$ ipython --no-banner

In [1]: import numpy as np

In [2]: np.set_printoptions(precision=3, suppress=True, linewidth=120)

In [3]: feats = np.load("out10.npy")

In [4]: feats
Out[4]: 
array([[ 3.,  1.,  0.,  4.,  2.],
       [ 0., -3.,  4., -3.,  1.],
       [ 0., -5.,  3.,  1., -4.],
       [ 0., -4., -4., -1., -1.],
       [ 0.,  2.,  0., -4., -1.]])

In [5]: hat = np.triu(np.array([[1, 2, 1, 0, -2],
   ...:     [0, 1, 2, -1, 0],
   ...:     [2, -2, -2, 1, 2],
   ...:     [2, -1, 1, -2, 2],
   ...:     [1, 1, -1, -2, 2]]), 1) + np.eye(5)

In [6]: Y = hat @ feats @ np.linalg.inv(hat)

In [7]: hat @ feats - feats @ hat
Out[7]: 
array([[  0., -21.,   6.,   4.,  -2.],
       [  0.,  -6.,  16.,  -4.,  -9.],
       [  0.,   0.,   6., -17., -11.],
       [  0.,   4.,   8.,  -8.,   8.],
       [  0.,   0.,  -4.,   2.,   8.]])

In [8]: np.linalg.matrix_rank(Y)
Out[8]: np.int64(5)

In [9]: np.linalg.matrix_power(feats, 3)
Out[9]: 
array([[  27.,  119.,  -72.,   59.,   56.],
       [   0., -151.,    0.,   59.,  -40.],
       [   0.,  -49., -225.,   44.,   29.],
       [   0.,   -6.,   12., -195.,  103.],
       [   0., -138.,   96.,  -30.,  -97.]])

In [10]: feats @ feats
Out[10]: 
array([[  9., -12., -12.,  -3.,   1.],
       [  0.,   3.,  12.,  12., -17.],
       [  0., -12., -15.,  33., -14.],
       [  0.,  34., -24.,  13.,  14.],
       [  0.,   8.,  24.,   2.,   7.]])

In [11]: np.allclose(feats, feats.T)
Out[11]: False

In [12]: (feats - feats.T) / 2
Out[12]: 
array([[ 0. ,  0.5,  0. ,  2. ,  1. ],
       [-0.5,  0. ,  4.5,  0.5, -0.5],
       [ 0. , -4.5,  0. ,  2.5, -2. ],
       [-2. , -0.5, -2.5,  0. ,  1.5],
       [-1. ,  0.5,  2. , -1.5,  0. ]])

In [13]: np.trace(feats)
Out[13]: np.float64(1.0)

In [14]: rng = np.random.default_rng(67)

In [15]: z = rng.permutation(5)

In [16]: z
Out[16]: array([3, 2, 4, 1, 0])

In [17]: Y = feats[z][:, z]

In [18]: Y
Out[18]: 
array([[-1., -4., -1., -4.,  0.],
       [ 1.,  3., -4., -5.,  0.],
       [-4.,  0., -1.,  2.,  0.],
       [-3.,  4.,  1., -3.,  0.],
       [ 4.,  0.,  2.,  1.,  3.]])

In [19]: print(np.allclose(Y, feats))
False

In [20]: np.diag(Y)
Out[20]: array([-1.,  3., -1., -3.,  3.])

In [21]: m1 = np.loadtxt("w.csv", delimiter=",")

In [22]: m1
Out[22]: 
array([[-2.,  0., -1., -1., -2.],
       [ 0.,  1.,  1., -3., -2.],
       [ 0.,  0.,  7.,  7., -9.],
       [ 0.,  0.,  7.,  1.,  8.],
       [ 0.,  0., -7.,  9.,  3.]])

In [23]: x = np.array([4, -4, -3, -3, -5])

In [24]: rhs = m1 @ x

In [25]: coef, lr = np.zeros(5), 1 / np.linalg.norm(m1, 2) ** 2

In [26]: for i in range(6):
    ...:     coef -= lr * m1.T @ (m1 @ coef - rhs)
    ...:     if i % 1 == 0: print(i, round(np.linalg.norm(m1 @ coef - rhs), 3))
    ...: 
0 27.028
1 13.33
2 9.438
3 8.553
4 8.288
5 8.13

In [27]: coef
Out[27]: array([ 0.211,  0.025, -2.917, -2.815, -4.807])

In [28]: E = np.load("sample7.npy")

In [29]: E
Out[29]: 
array([[ -2.685,  -0.837,   1.094,   3.735,  -0.536],
       [  3.044,   0.168,   0.409,  -0.642,  -0.021],
       [ -2.971,   0.357,  -0.89 ,   0.231,   0.104],
       [ -3.172,   0.181,  -0.471,  -1.525,  -0.208],
       [  3.436,  -0.965,   0.053,   3.682,  -0.233],
       [  4.061,  -0.085,  -0.067,  -2.73 ,   0.109],
       [  2.135,  -1.319,  -0.274,   0.068,   0.132],
       [  4.676,   0.267,   1.098,  -2.801,   0.128],
       [ -1.797,  -1.058,   1.029,  -1.065,  -0.688],
       [  2.713,   0.527,   0.186,   1.099,  -0.367],
       [  0.176,  -1.304,  -1.252,   0.944,   0.092],
       [  1.208,  -1.493,   0.029,   3.495,   0.165],
       [ -8.758,  -0.222,  -0.136,  -3.419,   0.161],
       [ -1.715,   1.486,  -0.88 ,  -3.335,   0.039],
       [  1.574,  -0.19 ,   0.551,   0.316,   0.179],
       [ 11.581,   3.702,   0.119,  -0.514,   0.138],
       [  6.515,  -0.484,  -0.555,  -2.514,  -0.099],
       [  2.7  ,  -0.544,   0.486,   1.354,  -0.1  ],
       [  2.714,  -1.398,   0.952,  -3.66 ,  -0.08 ],
       [  6.555,  -0.169,   0.574,  -0.137,  -0.464],
       [ -4.336,  -2.602,   0.206,  -3.716,  -0.319],
       [-12.641,  -1.026,   0.774,  -0.04 ,   0.1  ],
       [ -1.806,   2.893,   0.755,   1.042,  -0.487],
       [ -2.139,   0.732,   0.646,   3.551,   0.327],
       [  0.056,  -0.914,  -0.085,  -0.661,   0.181],
       [ -3.729,  -1.574,  -0.445,  -4.947,   0.494]])

In [30]: Ac = E - E.mean(axis=0)

In [31]: U, sig, vt = np.linalg.svd(Ac, full_matrices=False)

In [32]: np.abs(vt[0]).argmax()
Out[32]: np.int64(0)

In [33]: print(vt[0] * np.sign(vt[0, np.abs(vt[0]).argmax()]))
[ 0.994  0.095  0.003  0.056 -0.004]

In [34]: np.round(Ac.mean(axis=0), 3) + 0
Out[34]: array([0., 0., 0., 0., 0.])

In [35]: np.abs(vt[-1])
Out[35]: array([0.003, 0.004, 0.195, 0.013, 0.981])

In [36]: np.searchsorted(np.cumsum(sig ** 2) / (sig ** 2).sum(), 0.9) + 1
Out[36]: np.int64(2)

In [37]: round(float((sig ** 2).sum() ** 2 / (sig ** 4).sum()), 3)
Out[37]: 1.658

In [38]: sig
Out[38]: array([24.968, 12.322,  6.382,  3.215,  1.285])

In [39]: J = np.array([[-2.0, 1.0, 1.0, 1.0, 1.0, 1.0, 1.0, 1.0],
    ...:     [1.0, -2.0, 1.0, 1.0, 1.0, 1.0, 1.0, 1.0],
    ...:     [1.0, 1.0, -2.0, 1.0, 1.0, 1.0, 1.0, 1.0],
    ...:     [1.0, 1.0, 1.0, -2.0, 1.0, 1.0, 1.0, 1.0],
    ...:     [1.0, 1.0, 1.0, 1.0, -2.0, 1.0, 1.0, 1.0],
    ...:     [1.0, 1.0, 1.0, 1.0, 1.0, -2.0, 1.0, 1.0],
    ...:     [1.0, 1.0, 1.0, 1.0, 1.0, 1.0, -2.0, 1.0],
    ...:     [1.0, 1.0, 1.0, 1.0, 1.0, 1.0, 1.0, -2.0]])

In [40]: # symmetric, so the eigenvalues are real

In [41]: blk = np.stack([J, 4 * J, J[::-1]])

In [42]: print((blk @ J.T).shape)
(3, 8, 8)

In [43]: blk.shape
Out[43]: (3, 8, 8)

In [44]: np.linalg.determinant(J)
Traceback (most recent call last):
  Cell In[44], line 1
    np.linalg.determinant(J)
AttributeError: module 'numpy.linalg' has no attribute 'determinant'


In [45]: np.linalg.matrix_power(J, 4)
Out[45]: 
array([[149.,  68.,  68.,  68.,  68.,  68.,  68.,  68.],
       [ 68., 149.,  68.,  68.,  68.,  68.,  68.,  68.],
       [ 68.,  68., 149.,  68.,  68.,  68.,  68.,  68.],
       [ 68.,  68.,  68., 149.,  68.,  68.,  68.,  68.],
       [ 68.,  68.,  68.,  68., 149.,  68.,  68.,  68.],
       [ 68.,  68.,  68.,  68.,  68., 149.,  68.,  68.],
       [ 68.,  68.,  68.,  68.,  68.,  68., 149.,  68.],
       [ 68.,  68.,  68.,  68.,  68.,  68.,  68., 149.]])

In [46]: np.sort(np.abs(np.linalg.eigvals(J)))
Out[46]: array([3., 3., 3., 3., 3., 3., 3., 5.])

In [47]: (J + J.T) / 2
Out[47]: 
array([[-2.,  1.,  1.,  1.,  1.,  1.,  1.,  1.],
       [ 1., -2.,  1.,  1.,  1.,  1.,  1.,  1.],
       [ 1.,  1., -2.,  1.,  1.,  1.,  1.,  1.],
       [ 1.,  1.,  1., -2.,  1.,  1.,  1.,  1.],
       [ 1.,  1.,  1.,  1., -2.,  1.,  1.,  1.],
       [ 1.,  1.,  1.,  1.,  1., -2.,  1.,  1.],
       [ 1.,  1.,  1.,  1.,  1.,  1., -2.,  1.],
       [ 1.,  1.,  1.,  1.,  1.,  1.,  1., -2.]])

In [48]: np.allclose(J, J.T)
Out[48]: True

In [49]: round(np.abs(np.linalg.eigvals(J)).max(), 3)
Out[49]: np.float64(5.0)

In [50]: ev, evecs = np.linalg.eigh(J)

In [51]: x = np.array([0, 3, 3, 3, 3, 2, 0, 0])

In [52]: x @ J @ x
Out[52]: np.float64(76.0)

In [53]: np.linalg.eigvalsh(J[1:, 1:])
Out[53]: array([-3., -3., -3., -3., -3., -3.,  4.])

In [54]: (np.sign(evecs[:, -1].round(6)) == np.sign(evecs[0, -1].round(6))).astype(int)
Out[54]: array([1, 1, 1, 1, 1, 1, 1, 1])

In [55]: np.abs(J).sum(axis=1).max(), round(float(np.abs(ev).max()), 3)
Out[55]: (np.float64(9.0), 5.0)

In [56]: x @ J @ x / (x @ x), np.round(ev[0], 3), np.round(ev[-1], 3)
Out[56]: (np.float64(1.9), np.float64(-3.0), np.float64(5.0))
